% python3 -q
>>> import numpy as np
>>> np.set_printoptions(precision=1, suppress=True, linewidth=140)
>>> tidy = lambda a: np.round(a, 1) + 0
>>> mat = np.load("out18.npy")
>>> mat
array([[ 5,  4,  5,  3,  6],
       [ 6,  5,  6,  4,  7],
       [10,  9, 10,  8, 11],
       [ 3,  2,  3,  1,  4],
       [ 4,  3,  4,  2,  5],
       [ 3,  2,  3,  1,  4],
       [ 5,  4,  5,  3,  6],
       [ 2,  1,  2,  0,  3],
       [10,  9, 10,  8, 11],
       [ 2,  1,  2,  0,  3],
       [10,  9, 10,  8, 11]])
>>> Z = mat[[7, 0]].astype(float)
>>> for _ in range(7):
...     labels = np.linalg.norm(mat[:, None] - Z, axis=-1).argmin(axis=1)
...     Z = np.array([mat[labels == j].mean(axis=0) for j in range(2)])
... 
>>> labels
array([0, 0, 1, 0, 0, 0, 0, 0, 1, 0, 1])
>>> np.bincount(labels)
array([8, 3])
>>> m1 = np.loadtxt("a.csv", delimiter=",")
>>> m1
array([[  1.,   6.,  -2.,   2.,   2., -10.,  -6.,  -8.],
       [  6.,   6.,  -3.,   3.,   3., -15.,  -9., -12.],
       [ -2.,  -3.,  -2.,  -1.,  -1.,   5.,   3.,   4.],
       [  2.,   3.,  -1.,  -2.,   1.,  -5.,  -3.,  -4.],
       [  2.,   3.,  -1.,   1.,  -2.,  -5.,  -3.,  -4.],
       [-10., -15.,   5.,  -5.,  -5.,  22.,  15.,  20.],
       [ -6.,  -9.,   3.,  -3.,  -3.,  15.,   6.,  12.],
       [ -8., -12.,   4.,  -4.,  -4.,  20.,  12.,  13.]])
>>> vec = np.array([1, -2, 2, -2, -3, 3, 1, -1])
>>> target = m1 @ vec
>>> coef, lr = np.zeros(8), 1 / np.linalg.norm(m1, 2) ** 2
>>> for i in range(5):
...     coef -= lr * m1.T @ (m1 @ coef - target)
...     if i % 1 == 0: print(i, round(np.linalg.norm(m1 @ coef - target), 1))
... 
0 14.5
1 14.5
2 14.5
3 14.4
4 14.4
>>> tidy(np.linalg.cond(m1))
np.float64(21.0)
